$ python3 -q
>>> import numpy as np
>>> import numpy.linalg as la
>>> np.set_printoptions(precision=2, suppress=True, linewidth=120, legacy="1.25")
>>> def tidy(a):
...     return np.round(a, 2) + 0
... 
>>> out = np.array([[0, 1, 0, 2], [1, 0, 0, 1], [2, 2, 0, 1], [0, 1, 1, 0]])
>>> E = np.tril(out)
>>> E
array([[0, 0, 0, 0],
       [1, 0, 0, 0],
       [2, 2, 0, 0],
       [0, 1, 1, 0]])
>>> r = la.matrix_rank(E)
>>> r
3
>>> null = la.svd(E)[2][r:].T
>>> null[:, 0] / null[np.abs(null[:, 0]).round(6).argmax(), 0]
array([0., 0., 0., 1.])
>>> E @ null
array([[0.],
       [0.],
       [0.],
       [0.]])
>>> blk = np.stack([E, -3 * E, E[::-1]])
>>> la.matrix_rank(blk)
array([3, 3, 3])
>>> tidy(la.norm(blk, axis=(1, 2)))
array([3.32, 9.95, 3.32])
>>> blk.sum(axis=0)
array([[ 0,  1,  1,  0],
       [ 0,  2,  0,  0],
       [-3, -4,  0,  0],
       [ 0, -2, -2,  0]])
>>> np.einsum("bij,cij->bc", blk, blk)
array([[ 11, -33,   4],
       [-33,  99, -12],
       [  4, -12,  11]])
>>> (blk @ E.T).shape
(3, 4, 4)
>>> tidy(la.det(blk))
array([0., 0., 0.])
>>> u = np.array([-1, 0, 0])
>>> np.polyval(u, E[2])
array([-4, -4,  0,  0])
>>> np.array([np.convolve(row, u, "same") for row in E])
array([[ 0,  0,  0,  0],
       [ 0,  0,  0,  0],
       [-2,  0,  0,  0],
       [-1, -1,  0,  0]])
>>> arr = np.loadtxt("test13.csv", delimiter=",")
>>> arr
array([[ 0.74,  0.76, -2.14],
       [ 1.3 , -0.8 , -0.5 ],
       [ 0.8 ,  0.7 , -2.2 ],
       [ 1.7 ,  2.6 , -0.2 ]])
>>> out = np.array([[-1, -1, 2], [3, 5, 3], [9, -1, -2]])
>>> la.matrix_rank(arr @ out)
3
>>> np.vstack([arr, out.T]).shape
(7, 3)
>>> X = np.loadtxt("mat.csv", delimiter=",")
>>> X
array([[0.14, 0.43, 0.43],
       [0.4 , 0.6 , 0.  ],
       [0.25, 0.25, 0.5 ]])
>>> # row-stochastic, so 1 is an eigenvalue
>>> out = X / np.sqrt((X ** 2).mean(axis=1, keepdims=True))
>>> la.matrix_rank(X - X.mean(axis=1, keepdims=True))
2
>>> tidy(X - X.mean(axis=1, keepdims=True))
array([[-0.19,  0.1 ,  0.1 ],
       [ 0.07,  0.27, -0.33],
       [-0.08, -0.08,  0.17]])
>>> tidy(la.eigvals(X))
array([-0.16,  1.  ,  0.4 ])
>>> tidy(np.einsum("ij,ji->", X, X))
1.19
>>> np.kron(np.eye(2, dtype=int), X)
array([[0.14, 0.43, 0.43, 0.  , 0.  , 0.  ],
       [0.4 , 0.6 , 0.  , 0.  , 0.  , 0.  ],
       [0.25, 0.25, 0.5 , 0.  , 0.  , 0.  ],
       [0.  , 0.  , 0.  , 0.14, 0.43, 0.43],
       [0.  , 0.  , 0.  , 0.4 , 0.6 , 0.  ],
       [0.  , 0.  , 0.  , 0.25, 0.25, 0.5 ]])
>>> tidy(np.poly(X))
array([ 1.  , -1.24,  0.17,  0.07])
>>> tidy(la.det(X.T))
-0.07
>>> left, sigma, VT = la.svd(E)
>>> vecs = VT[:(sigma > 1e-8).sum()]
>>> rng = np.random.default_rng(6)
>>> vec = E[3] + 4 * E[2] + rng.integers(2) * np.eye(4)[2]
>>> vec
array([8., 9., 1., 0.])
>>> tidy(la.norm(vec - vecs.T @ vecs @ vec))
0.0
>>> tidy(vecs.T @ vecs)
array([[1., 0., 0., 0.],
       [0., 1., 0., 0.],
       [0., 0., 1., 0.],
       [0., 0., 0., 0.]])
>>> la.matrix_rank(np.vstack([E, vec]))
3
